>>> import numpy as np
>>> import numpy.linalg as la
>>> np.set_printoptions(precision=3, suppress=True, linewidth=100, sign=" ")
>>> def rd(a):
...     return np.round(a, 3) + 0
... 
>>> other = np.array([[0, 0, 5, 0, 5, 5, 4],
...     [5, 0, 3, 3, 3, 5, 2],
...     [0, 5, 5, 5, 2, 5, 4],
...     [1, 5, 1, 0, 4, 2, 0],
...     [0, 5, 3, 0, 3, 3, 0],
...     [5, 5, 5, 2, 1, 4, 4],
...     [2, 0, 1, 4, 5, 4, 2]])
>>> data = other - other.T
>>> data
array([[ 0, -5,  5, -1,  5,  0,  2],
       [ 5,  0, -2, -2, -2,  0,  2],
       [-5,  2,  0,  4, -1,  0,  3],
       [ 1,  2, -4,  0,  4,  0, -4],
       [-5,  2,  1, -4,  0,  2, -5],
       [ 0,  0,  0,  0, -2,  0,  0],
       [-2, -2, -3,  4,  5,  0,  0]])
>>> rd(np.trace(la.pinv(data) @ data))
np.float64(6.0)
>>> np.abs(np.diag(la.qr(data)[1])) > 1e-9
array([ True,  True,  True,  True,  True,  True, False])
>>> np.allclose(data[:-1].T @ la.lstsq(data[:-1].T, data[-1])[0], data[-1])
True
>>> np.unique(data.round(6), axis=0).shape
(7, 7)
>>> rng = np.random.default_rng(16786)
>>> idx = rng.permutation(7)
>>> idx
array([ 5,  2,  0,  3,  4,  1,  6])
>>> other = data[idx][:, idx]
>>> np.diag(other)
array([ 0,  0,  0,  0,  0,  0,  0])
>>> np.allclose(other, data)
False
>>> other
array([[ 0,  0,  0,  0, -2,  0,  0],
       [ 0,  0, -5,  4, -1,  2,  3],
       [ 0,  5,  0, -1,  5, -5,  2],
       [ 0, -4,  1,  0,  4,  2, -4],
       [ 2,  1, -5, -4,  0,  2, -5],
       [ 0, -2,  5, -2, -2,  0,  2],
       [ 0, -3, -2,  4,  5, -2,  0]])
>>> rd(np.sort(np.abs(la.eigvals(other))))
array([  0.   ,   1.943,   1.943,   8.744,   8.744,  10.138,  10.138])
>>> G = data.T @ data
>>> np.allclose(G, G.T)
True
>>> np.diag(G)
array([ 80,  41,  55,  53,  75,   4,  58])
>>> rd(la.svd(data, compute_uv=False) ** 2)
array([ 102.77 ,  102.77 ,   76.453,   76.453,    3.777,    3.777,    0.   ])
>>> mat = np.loadtxt("x.csv", delimiter=",")
>>> mat
array([[ 29.,  24.,  26.,  15.,  10.,  29.,  27.,  23.,  10.],
       [ 24.,  29.,  37.,  24.,   8.,  30.,  34.,  35.,  16.],
       [ 26.,  37.,  50.,  32.,   8.,  36.,  43.,  49.,  25.],
       [ 15.,  24.,  32.,  25.,   6.,  23.,  31.,  29.,   8.],
       [ 10.,   8.,   8.,   6.,   4.,  10.,  10.,   6.,   0.],
       [ 29.,  30.,  36.,  23.,  10.,  33.,  35.,  33.,  14.],
       [ 27.,  34.,  43.,  31.,  10.,  35.,  42.,  39.,  13.],
       [ 23.,  35.,  49.,  29.,   6.,  33.,  39.,  50.,  30.],
       [ 10.,  16.,  25.,   8.,   0.,  14.,  13.,  30.,  29.]])
>>> left, sigma, vt = la.svd(mat)
>>> V = vt[:(sigma > 1e-8).sum()]
>>> x0 = mat[4] + 2 * mat[5] + rng.integers(2) * np.eye(9)[0]
>>> x0
array([ 69.,  68.,  80.,  52.,  24.,  76.,  80.,  72.,  28.])
>>> rd(la.norm(x0 - V.T @ V @ x0))
np.float64(0.63)
>>> la.matrix_rank(np.vstack([mat, x0]))
np.int64(4)
>>> rd(np.diag(V.T @ V))
array([ 0.603,  0.126,  0.258,  0.367,  0.083,  0.261,  0.283,  0.345,  0.674])
>>> np.allclose(V.T @ V @ x0, x0)
False
>>> blk = np.stack([mat, 3 * mat, mat[::-1]])
>>> (blk @ mat.T).shape
(3, 9, 9)
>>> la.matrix_rank(blk.reshape(3, -1))
np.int64(2)
>>> blk.shape
(3, 9, 9)
>>> r0, g = data[0], data[5]
>>> r0 @ g
np.int64(-10)
>>> pr = (r0 @ g) / (r0 @ r0) * r0
>>> np.outer(r0, g)
array([[  0,   0,   0,   0,   0,   0,   0],
       [  0,   0,   0,   0,  10,   0,   0],
       [  0,   0,   0,   0, -10,   0,   0],
       [  0,   0,   0,   0,   2,   0,   0],
       [  0,   0,   0,   0, -10,   0,   0],
       [  0,   0,   0,   0,   0,   0,   0],
       [  0,   0,   0,   0,  -4,   0,   0]])
>>> rd(la.norm(r0 + g) ** 2 + la.norm(r0 - g) ** 2)
np.float64(168.0)
>>> la.matrix_rank(np.outer(r0, g))
np.int64(1)
>>> g - pr
array([ 0.   , -0.625,  0.625, -0.125, -1.375,  0.   ,  0.25 ])
>>> rk = la.matrix_rank(mat)
>>> rk
np.int64(3)
>>> N = la.svd(mat)[2][rk:].T
>>> N.shape
(9, 6)
>>> la.matrix_rank(mat.T @ mat), la.matrix_rank(mat @ mat.T)
(np.int64(3), np.int64(3))
>>> [int(la.matrix_rank(np.delete(mat, i, axis=0))) for i in range(9)]
[3, 3, 3, 3, 3, 3, 3, 3, 3]
>>> np.allclose(mat @ N, 0)
True
>>> [int(la.matrix_rank(mat[:i])) for i in range(1, len(mat) + 1)]
[1, 2, 3, 3, 3, 3, 3, 3, 3]
>>> r0, g = mat[7], mat[6]
>>> r0 @ r0
np.float64(11042.0)
>>> pr = (r0 @ g) / (r0 @ r0) * r0
>>> rd((g - pr) @ r0)
np.float64(0.0)
>>> np.outer(r0, g)
array([[  621.,   782.,   989.,   713.,   230.,   805.,   966.,   897.,   299.],
       [  945.,  1190.,  1505.,  1085.,   350.,  1225.,  1470.,  1365.,   455.],
       [ 1323.,  1666.,  2107.,  1519.,   490.,  1715.,  2058.,  1911.,   637.],
       [  783.,   986.,  1247.,   899.,   290.,  1015.,  1218.,  1131.,   377.],
       [  162.,   204.,   258.,   186.,    60.,   210.,   252.,   234.,    78.],
       [  891.,  1122.,  1419.,  1023.,   330.,  1155.,  1386.,  1287.,   429.],
       [ 1053.,  1326.,  1677.,  1209.,   390.,  1365.,  1638.,  1521.,   507.],
       [ 1350.,  1700.,  2150.,  1550.,   500.,  1750.,  2100.,  1950.,   650.],
       [  810.,  1020.,  1290.,   930.,   300.,  1050.,  1260.,  1170.,   390.]])
>>> rd(la.norm(r0 + g) ** 2 + la.norm(r0 - g) ** 2)
np.float64(41032.0)
>>> rd(g - pr)
array([  6.15 ,   2.271,  -1.42 ,   4.71 ,   4.561,   5.084,   6.645,  -6.327, -14.196])
>>> rd(pr)
array([ 20.85 ,  31.729,  44.42 ,  26.29 ,   5.439,  29.916,  35.355,  45.327,  27.196])
>>> J = np.load("run3.npy")
>>> J
array([[ 1,  0,  2,  3],
       [ 0,  0,  2,  0],
       [ 0,  0,  2,  0],
       [ 0,  0,  0,  1]])
>>> np.argsort(-la.norm(J, axis=0).round(6), kind="stable")[:3]
array([ 2,  3,  0])
>>> [round(float(x), 3) for x in la.svd(J, compute_uv=False)[:3]]
[4.219, 2.261, 0.297]
>>> rd(la.norm(J, 2) / la.norm(J))
np.float64(0.88)
>>> la.matrix_rank(J, rtol=0.1)
np.int64(2)
>>> la.cond(J) > 100
np.True_
>>> np.unravel_index(np.abs(J).argmax(), J.shape)
(np.int64(0), np.int64(3))
>>> J.shape
(4, 4)
>>> J.mean(axis=0)
array([ 0.25,  0.  ,  1.5 ,  1.  ])
>>> J - J[0]
array([[ 0,  0,  0,  0],
       [-1,  0,  0, -3],
       [-1,  0,  0, -3],
       [-1,  0, -2, -2]])
>>> rd(la.norm(J))
np.float64(4.796)
>>> np.count_nonzero(J)
np.int64(6)
